$ python -q
>>> import numpy as np
>>> np.set_printoptions(precision=2, suppress=True, linewidth=120)
>>> rd = lambda a: np.round(a, 2) + 0
>>> K = np.load("block4.npy")
>>> K
array([[ 1,  1, -2,  1, -2, -1,  1],
       [ 1,  1,  1, -2,  1, -2, -1],
       [-1,  1,  1,  1, -2,  1, -2],
       [-2, -1,  1,  1,  1, -2,  1],
       [ 1, -2, -1,  1,  1,  1, -2],
       [-2,  1, -2, -1,  1,  1,  1],
       [ 1, -2,  1, -2, -1,  1,  1]])
>>> K @ (-1.0) ** np.arange(7)
array([-3.,  5., -7.,  3., -1., -3.,  5.])
>>> rd(np.fft.fft(K[0]))
array([-1.  +0.j  ,  3.82-0.33j,  2.63+1.91j, -2.45-3.71j, -2.45+3.71j,  2.63-1.91j,  3.82+0.33j])
>>> K @ np.ones(7)
array([-1., -1., -1., -1., -1., -1., -1.])
>>> C2 = K.T @ K
>>> np.diag(C2)
array([13, 13, 13, 13, 13, 13, 13])
>>> rd(np.linalg.eigvalsh(C2)[::-1])
array([19.74, 19.74, 14.66, 14.66, 10.59, 10.59,  1.  ])
>>> C2
array([[13, -3,  0, -3, -3,  0, -3],
       [-3, 13, -3,  0, -3, -3,  0],
       [ 0, -3, 13, -3,  0, -3, -3],
       [-3,  0, -3, 13, -3,  0, -3],
       [-3, -3,  0, -3, 13, -3,  0],
       [ 0, -3, -3,  0, -3, 13, -3],
       [-3,  0, -3, -3,  0, -3, 13]])
>>> np.allclose(C2, C2.T)
True
>>> (K @ K.T).shape
(7, 7)
>>> M2 = K[0, 0] * K[1:] - np.outer(K[1:, 0], K[0])
>>> M2
array([[ 0,  0,  3, -3,  3, -1, -2],
       [ 0,  2, -1,  2, -4,  0, -1],
       [ 0,  1, -3,  3, -3, -4,  3],
       [ 0, -3,  1,  0,  3,  2, -3],
       [ 0,  3, -6,  1, -3, -1,  3],
       [ 0, -3,  3, -3,  1,  2,  0]])
>>> K[:, 0] / K[0, 0]
array([ 1.,  1., -1., -2.,  1., -2.,  1.])
>>> np.linalg.matrix_rank(M2), np.linalg.matrix_rank(K)
(np.int64(6), np.int64(7))
>>> np.flatnonzero(~M2.round(6).any(axis=1))
array([], dtype=int64)
>>> C2 = M2.T @ M2
>>> rd(np.linalg.eigvalsh(C2)[::-1])
array([181.85,  18.84,  14.67,  12.15,  11.1 ,   1.39,   0.  ])
>>> np.diag(C2)
array([ 0, 32, 65, 32, 53, 26, 32])
>>> rd(np.linalg.svd(M2, compute_uv=False) ** 2)
array([181.85,  18.84,  14.67,  12.15,  11.1 ,   1.39])
>>> r0 = np.array([-2, -3, 2, -1, 1, -5, -1])
>>> M2 = K + np.outer(r0, np.eye(7)[1])
>>> rd(np.linalg.det(M2) / np.linalg.det(K)), rd(1 + np.linalg.solve(K, r0)[1])
(np.float64(1.74), np.float64(1.74))
>>> M = np.load("arr.npy")
>>> M
array([[0, 1, 1, 1, 0, 0],
       [1, 0, 1, 0, 0, 0],
       [1, 1, 0, 1, 0, 0],
       [1, 0, 1, 0, 0, 0],
       [0, 0, 0, 0, 0, 1],
       [0, 0, 0, 0, 1, 0]])
>>> # row 3 repeats row 1
>>> evals, V = np.linalg.eigh(M)
>>> x = np.array([0, -1, -2, -1, 0, -2])
>>> rd(np.linalg.eigvalsh(M[1:, 1:]))
array([-1.41, -1.  ,  0.  ,  1.  ,  1.41])
>>> x @ M @ x / (x @ x), rd(evals[0]), rd(evals[-1])
(np.float64(0.8), np.float64(-1.56), np.float64(2.56))
>>> (np.sign(V[:, -1].round(6)) == np.sign(V[0, -1].round(6))).astype(int)
array([1, 1, 1, 1, 0, 0])
>>> left, sigma, vt = np.linalg.svd(M)
>>> rd(sigma)
array([2.56, 1.56, 1.  , 1.  , 1.  , 0.  ])
>>> np.argmax(sigma[:-1] / (sigma[1:] + 1e-6)) + 1
np.int64(5)
>>> M2 = left[:, :5] @ np.diag(sigma[:5]) @ vt[:5]
>>> rd(np.abs(M - M2).max())
np.float64(0.0)
>>> np.linalg.matrix_rank(M, rtol=0.05)
np.int64(5)
>>> C2 = M.T @ M
>>> np.linalg.matrix_rank(C2)
np.int64(5)
>>> rd(np.linalg.svd(M, compute_uv=False) ** 2)
array([6.56, 2.44, 1.  , 1.  , 1.  , 0.  ])
>>> C2
array([[3, 1, 2, 1, 0, 0],
       [1, 2, 1, 2, 0, 0],
       [2, 1, 3, 1, 0, 0],
       [1, 2, 1, 2, 0, 0],
       [0, 0, 0, 0, 1, 0],
       [0, 0, 0, 0, 0, 1]])
>>> rd(np.linalg.eigvalsh(C2)[::-1])
array([6.56, 2.44, 1.  , 1.  , 1.  , 0.  ])
>>> np.trace(C2), (M ** 2).sum()
(np.int64(12), np.int64(12))
>>> np.diag(C2)
array([3, 2, 3, 2, 1, 1])
>>> (M @ M.T).shape
(6, 6)
>>> F = np.load("dump.npy")
>>> F
array([[-3.54, -1.71, -2.03,  2.33],
       [ 2.  ,  1.67,  3.94, -1.64],
       [-3.74, -1.25,  3.02,  0.62],
       [ 4.88,  0.13, -0.97,  0.45],
       [ 0.49,  3.88,  2.43,  1.95],
       [ 2.44, -4.27, -0.87,  0.16],
       [ 4.18,  0.84, -0.26, -2.6 ],
       [ 1.74,  1.6 ,  2.94, -3.28],
       [-2.36,  4.33, -0.4 , -0.74],
       [-4.62, -0.97,  1.65,  0.17],
       [-0.69, -3.5 , -3.47,  0.43],
       [-0.83, -3.49,  3.06,  1.66],
       [-1.5 ,  4.64,  0.49,  1.  ],
       [ 1.38, -3.24,  2.71, -2.3 ]])
>>> Ac = F - F.mean(axis=0)
>>> V = np.linalg.svd(Ac)[2][:3]
>>> M2 = Ac - Ac @ V.T @ V
>>> rd(M2.std(axis=0))
array([0.42, 0.01, 0.39, 1.15])
>>> np.linalg.norm(M2, axis=1).round(6).argmax()
np.int64(4)
>>> rd(np.linalg.norm(M2) / np.linalg.norm(Ac))
np.float64(0.26)
